$ python3 -q
>>> import numpy as np
>>> import numpy.linalg as la
>>> np.set_printoptions(suppress=True, linewidth=100)
>>> mat = np.loadtxt("run6.csv", delimiter=",")
>>> mat
array([[ 0., -5., -4., -3.,  3.,  1.,  4.,  3., -5., -4., -1.],
       [ 0.,  0., -4.,  0.,  5., -2., -3., -5., -2., -5.,  1.],
       [ 0.,  0.,  0., -4., -1., -2., -5., -3.,  2., -1., -2.],
       [ 0.,  0.,  0.,  0.,  0., -3.,  2., -3.,  0., -5., -2.],
       [ 0.,  0.,  0.,  0.,  0., -1., -4., -2.,  2., -3.,  0.],
       [ 0.,  0.,  0.,  0.,  0.,  0., -1.,  1., -4., -3.,  2.],
       [ 0.,  0.,  0.,  0.,  0.,  0.,  0., -1., -3., -2., -5.],
       [ 0.,  0.,  0.,  0.,  0.,  0.,  0.,  0., -4.,  5., -4.],
       [ 0.,  0.,  0.,  0.,  0.,  0.,  0.,  0.,  0.,  0.,  4.],
       [ 0.,  0.,  0.,  0.,  0.,  0.,  0.,  0.,  0.,  0.,  4.],
       [ 0.,  0.,  0.,  0.,  0.,  0.,  0.,  0.,  0.,  0.,  0.]])
>>> # triangular
>>> B = np.array([[-1, -6],
...     [-3, -7],
...     [0, 6],
...     [0, -8],
...     [1, -9],
...     [2, 8],
...     [8, 7],
...     [-9, 5],
...     [-8, 5],
...     [-5, -1],
...     [4, -3]])
>>> la.matrix_rank(mat @ B)
np.int64(2)
>>> np.einsum("ij,ij->i", mat, mat)
array([127., 109.,  64.,  51.,  34.,  31.,  39.,  57.,  16.,  16.,   0.])
>>> np.einsum("ik,kj->ij", mat, B)
array([[  81.,   41.],
       [  67., -139.],
       [ -37.,   -8.],
       [  54.,  -14.],
       [ -17.,  -33.],
       [  38.,  -25.],
       [  23.,   -3.],
       [  -9.,  -13.],
       [  16.,  -12.],
       [  16.,  -12.],
       [   0.,    0.]])
>>> arr = np.load("test17.npy")
>>> arr
array([[10, 12,  3,  8,  8, 11,  6,  7,  7,  9,  6,  8,  3, 10],
       [ 0,  2,  0,  4,  8,  5,  0,  0,  1,  0,  0,  1,  0,  0],
       [ 4, 10,  1,  6,  8, 11,  2,  3,  7,  7,  2,  6,  1,  8],
       [ 7, 12,  2,  6,  8, 13,  2,  5,  9,  9,  4,  7,  1, 11],
       [ 0,  5,  0,  5,  8,  7,  0,  0,  3,  2,  0,  3,  0,  1],
       [ 4,  9,  1,  7,  8,  9,  4,  3,  5,  6,  2,  6,  2,  6],
       [13, 12,  4, 10,  8,  9, 10,  9,  5,  9,  8,  9,  5,  9],
       [10, 10,  3, 10,  8,  7, 10,  7,  3,  7,  6,  8,  5,  6],
       [ 0,  3,  0,  7,  8,  3,  4,  0,  0,  0,  0,  3,  2,  0],
       [10, 11,  3,  9,  8,  9,  8,  7,  5,  8,  6,  8,  4,  8],
       [ 1,  9,  0,  5,  8, 11,  0,  1,  7,  6,  0,  5,  0,  7],
       [ 0,  3,  0,  7,  8,  3,  4,  0,  0,  0,  0,  3,  2,  0],
       [ 0,  6,  0,  6,  8,  7,  2,  0,  3,  3,  0,  4,  1,  2],
       [ 0,  0,  0,  4,  8,  3,  0,  0,  0,  0,  0,  0,  0,  0],
       [ 0,  4,  0,  6,  8,  5,  2,  0,  1,  1,  0,  3,  1,  0],
       [ 0,  4,  0,  8,  8,  3,  6,  0,  0,  1,  0,  4,  3,  0],
       [10, 10,  3, 10,  8,  7, 10,  7,  3,  7,  6,  8,  5,  6],
       [10, 11,  3,  9,  8,  9,  8,  7,  5,  8,  6,  8,  4,  8],
       [ 4,  6,  1, 10,  8,  3, 10,  3,  0,  3,  2,  6,  5,  0],
       [ 1,  8,  0,  6,  8,  9,  2,  1,  5,  5,  0,  5,  1,  5],
       [ 1,  8,  0,  6,  8,  9,  2,  1,  5,  5,  0,  5,  1,  5],
       [ 4, 10,  1,  6,  8, 11,  2,  3,  7,  7,  2,  6,  1,  8],
       [ 0,  0,  0,  4,  8,  3,  0,  0,  0,  0,  0,  0,  0,  0],
       [ 0,  1,  0,  7,  8,  1,  4,  0,  0,  0,  0,  2,  2,  0],
       [ 0,  2,  0,  8,  8,  1,  6,  0,  0,  0,  0,  3,  3,  0],
       [ 4,  9,  1,  7,  8,  9,  4,  3,  5,  6,  2,  6,  2,  6],
       [ 4,  9,  1,  7,  8,  9,  4,  3,  5,  6,  2,  6,  2,  6],
       [ 4,  9,  1,  7,  8,  9,  4,  3,  5,  6,  2,  6,  2,  6],
       [ 0,  2,  0,  8,  8,  1,  6,  0,  0,  0,  0,  3,  3,  0],
       [ 7, 11,  2,  7,  8, 11,  4,  5,  7,  8,  4,  7,  2,  9],
       [ 0,  0,  0,  4,  8,  1,  0,  0,  0,  0,  0,  0,  0,  0],
       [ 0,  0,  0,  6,  8,  1,  2,  0,  0,  0,  0,  1,  1,  0],
       [ 4,  8,  1,  8,  8,  7,  6,  3,  3,  5,  2,  6,  3,  4],
       [ 4,  7,  1,  9,  8,  5,  8,  3,  1,  4,  2,  6,  4,  2],
       [ 1,  6,  0,  8,  8,  5,  6,  1,  1,  3,  0,  5,  3,  1],
       [10, 11,  3,  9,  8,  9,  8,  7,  5,  8,  6,  8,  4,  8],
       [ 7, 12,  2,  6,  8, 13,  2,  5,  9,  9,  4,  7,  1, 11],
       [ 7, 10,  2,  8,  8,  9,  6,  5,  5,  7,  4,  7,  3,  7],
       [ 1,  8,  0,  6,  8,  9,  2,  1,  5,  5,  0,  5,  1,  5],
       [19, 16,  6, 10,  8, 13, 10, 13,  9, 13, 12, 11,  5, 15],
       [ 1,  8,  0,  6,  8,  9,  2,  1,  5,  5,  0,  5,  1,  5],
       [ 7,  8,  2, 10,  8,  5, 10,  5,  1,  5,  4,  7,  5,  3],
       [ 1,  6,  0,  8,  8,  5,  6,  1,  1,  3,  0,  5,  3,  1],
       [ 0,  8,  0,  4,  8, 11,  0,  0,  7,  5,  0,  4,  0,  6]])
>>> # row 11 repeats row 8
>>> la.cond(arr) > 100
np.True_
>>> np.argsort(-la.norm(arr, axis=0).round(6), kind="stable")[:3]
array([1, 4, 5])
>>> np.abs(np.diag(la.qr(arr)[1])) > 1e-9
array([ True,  True,  True,  True,  True,  True,  True, False,  True,  True, False, False, False,
        True])
>>> round(float(np.trace(la.pinv(arr) @ arr)), 4)
10.0
>>> np.allclose(arr[:-1].T @ la.lstsq(arr[:-1].T, arr[-1])[0], arr[-1])
True
>>> rk = la.matrix_rank(arr)
>>> rk
np.int64(10)
>>> N = la.svd(arr)[2][rk:].T
>>> [int(la.matrix_rank(arr[:i])) for i in range(1, len(arr) + 1)]
[1, 2, 3, 4, 5, 5, 5, 5, 6, 6, 6, 6, 7, 8, 9, 9, 9, 9, 9, 9, 9, 9, 9, 9, 9, 9, 9, 9, 9, 9, 10, 10, 10, 10, 10, 10, 10, 10, 10, 10, 10, 10, 10, 10]
>>> np.allclose(arr @ N, 0)
True
>>> N.shape
(14, 4)
>>> U, sigma, Vt = la.svd(arr)
>>> vecs = Vt[:(sigma > 1e-8).sum()]
>>> rng = np.random.default_rng(60)
>>> x = arr[37] + -2 * arr[31] + rng.integers(2) * np.eye(14)[4]
>>> x
array([ 7., 10.,  2., -4., -8.,  7.,  2.,  5.,  5.,  7.,  4.,  5.,  1.,  7.])
>>> np.round(np.diag(vecs.T @ vecs), 4)
array([0.5455, 0.84  , 0.1818, 0.84  , 0.96  , 1.    , 0.8   , 0.5455, 1.    , 1.    , 0.7273,
       0.36  , 0.2   , 1.    ])
>>> la.matrix_rank(np.vstack([arr, x]))
np.int64(10)
>>> np.allclose(vecs.T @ vecs @ x, x)
True
>>> U, sigma, Vt = la.svd(arr)
>>> np.argmax(sigma[:-1] / (sigma[1:] + 1e-6)) + 1
np.int64(10)
>>> B = U[:, :10] @ np.diag(sigma[:10]) @ Vt[:10]
>>> round(float(np.abs(arr - B).max()), 4)
0.0
>>> np.round(la.norm(arr - B, 2), 4), np.round(sigma[10], 4)
(np.float64(0.0), np.float64(0.0))
>>> la.matrix_rank(arr, rtol=0.05)
np.int64(4)
>>> la.matrix_rank(B)
np.int64(10)
>>> F = np.load("case1.npy")
>>> F
array([[ -2,  -1,   0,  -3,  -3,   0,  -3,  -1,   3,   1,  -2],
       [ -3,  -3,   0,  -2,   0,   0,  -2,   3,   1,   1,  -2],
       [  3,   1,  -3,  -3,   2,   1,   0,  -2,   2,  -1,  -2],
       [ -3,   3,  -2,  -3,   2,   1,  -2,  -1,   0,  -3,  -3],
       [  2,   1,   2,   2,  -2,   1,  -2,   1,  -3,   2,  -2],
       [  0,   2,   0,   3,   1,   2,   0,   3,  -3,   3,  -3],
       [  2,   0,  -2,   1,   0,   3,  -1,  -3,   0,  -2,  -3],
       [  7,   8,   0,   3,  -3,   0,   3, -10,   0,  -2,   4]])
>>> # rank 7
>>> U, sigma, Vt = la.svd(F)
>>> sigma.round(4) + 0
array([17.7181, 10.616 ,  8.684 ,  6.4702,  5.118 ,  3.5392,  2.3179,  0.    ])
>>> B = U[:, :7] @ np.diag(sigma[:7]) @ Vt[:7]
>>> round(float(la.norm(F - B) / la.norm(F)), 4)
0.0
>>> U, sigma, Vt = la.svd(F)
>>> vecs = Vt[:(sigma > 1e-8).sum()]
>>> x = F[5] + 5 * F[7] + rng.integers(2) * np.eye(11)[5]
>>> x
array([ 35.,  42.,   0.,  18., -14.,   2.,  15., -47.,  -3.,  -7.,  17.])
>>> round(float(la.norm(x - vecs.T @ vecs @ x)), 4)
0.0
>>> np.allclose(vecs.T @ vecs @ x, x)
True
>>> la.matrix_rank(np.vstack([F, x]))
np.int64(7)
>>> np.round(np.diag(vecs.T @ vecs), 4)
array([0.9609, 0.9189, 0.3764, 0.7427, 0.6039, 0.3328, 0.4834, 0.6275, 0.5938, 0.7605, 0.5991])
>>> rk = la.matrix_rank(F)
>>> rk
np.int64(7)
>>> N = la.svd(F)[2][rk:].T
>>> [int(la.matrix_rank(F[:, :j + 1])) for j in range(11)]
[1, 2, 3, 4, 5, 6, 7, 7, 7, 7, 7]
>>> [int(la.matrix_rank(np.delete(F, i, axis=0))) for i in range(8)]
[7, 7, 6, 6, 6, 6, 6, 7]
>>> la.matrix_rank(F.T @ F), la.matrix_rank(F @ F.T)
(np.int64(7), np.int64(7))
>>> la.lstsq(F[:-1].T, F[-1])[2]
np.int32(7)
>>> np.abs(np.diag(la.qr(F)[1])) > 1e-9
array([ True,  True,  True,  True,  True,  True,  True, False])
>>> x = np.array([1, 2, 3, 3, -3, -3, 3, 2, -2, 0, -2])
>>> h = np.maximum(F @ x, 0)
>>> F * (h > 1e-9)[:, None]
array([[  0,   0,   0,   0,   0,   0,   0,   0,   0,   0,   0],
       [  0,   0,   0,   0,   0,   0,   0,   0,   0,   0,   0],
       [  0,   0,   0,   0,   0,   0,   0,   0,   0,   0,   0],
       [  0,   0,   0,   0,   0,   0,   0,   0,   0,   0,   0],
       [  2,   1,   2,   2,  -2,   1,  -2,   1,  -3,   2,  -2],
       [  0,   2,   0,   3,   1,   2,   0,   3,  -3,   3,  -3],
       [  0,   0,   0,   0,   0,   0,   0,   0,   0,   0,   0],
       [  7,   8,   0,   3,  -3,   0,   3, -10,   0,  -2,   4]])
>>> np.maximum(F @ x, 0) - np.maximum(-F @ x, 0)
array([-17, -13, -26, -23,  25,  22, -13,  22])
>>> W0 = np.loadtxt("sample0.csv", delimiter=",")
>>> W0
array([[-2.,  3.,  2.,  5.,  5.,  2., -3.,  0., -1.,  0.,  2.,  3.],
       [ 1.,  0., -5.,  4., -3., -5.,  1.,  2.,  0., -3.,  5.,  4.],
       [ 5., -3.,  4.,  5.,  4., -1., -5.,  3., -2.,  3.,  3., -2.],
       [ 4.,  3., -5.,  3., -4.,  0., -1.,  4.,  2.,  3.,  0., -1.],
       [-3.,  3.,  2.,  0.,  3., -2., -4., -1.,  1.,  3.,  5.,  3.],
       [-5.,  0.,  1., -1.,  4., -1.,  5., -2., -4., -4., -2., -3.],
       [-3.,  2.,  1.,  4., -5.,  4., -4.,  1., -1.,  1., -4., -4.],
       [ 3.,  4.,  0., -4., -2., -3.,  4.,  1.,  3.,  1.,  3., -2.],
       [ 0., -4., -1.,  2.,  5.,  5., -5., -5.,  2.,  2.,  2., -5.],
       [ 1.,  0., -2.,  3., -5., -3.,  1.,  5., -2.,  2.,  5., -5.]])
>>> r0 = np.array([3, -2, 3])
>>> np.correlate(W0[1], W0[4], "full")
array([  3.,   5., -12., -12.,  -5., -27., -24.,  12.,   5.,  -6.,  42.,  10.,   0.,  40., -14.,
       -22., -13.,  10.,   0.,   1.,  32.,  -3., -12.])
>>> np.array([np.convolve(row, r0, "same") for row in W0])
array([[ 13.,  -6.,  20.,  11.,  11.,   2.,  12., -12.,   2.,   3.,   5.,   0.],
       [ -2., -12.,  22., -32.,   3.,   4., -11.,  -1.,  -3.,  21.,  -7.,   7.],
       [-19.,  33.,  -2.,  14.,   4.,  -1.,  16., -27.,  22.,  -3.,  -3.,  13.],
       [  1.,  -9.,  28., -33.,  17., -15.,  14.,  -5.,  17.,   0.,   6.,   2.],
       [ 15.,  -9.,   5.,  15., -12.,   1.,  -1.,  -7.,   4.,  12.,   8.,   9.],
       [ 10., -12.,  -5.,  17., -14.,  29., -19.,   7., -10., -10., -17.,   0.],
       [ 12., -10.,  16., -20.,  34., -35.,  23., -17.,   8., -17.,  -1.,  -4.],
       [  6.,   1.,   0.,   2., -17.,  12., -14.,  19.,   0.,  16.,  -9.,  13.],
       [-12.,   5.,  -4.,   8.,  11., -10.,  10.,   1., -13.,   8., -13.,  16.],
       [ -2.,  -3.,  13., -27.,  10.,  -6.,   4., -13.,  25.,   5., -19.,  25.]])
>>> np.cross(W0[1, :3], W0[4, :3])
array([15., 13.,  3.])
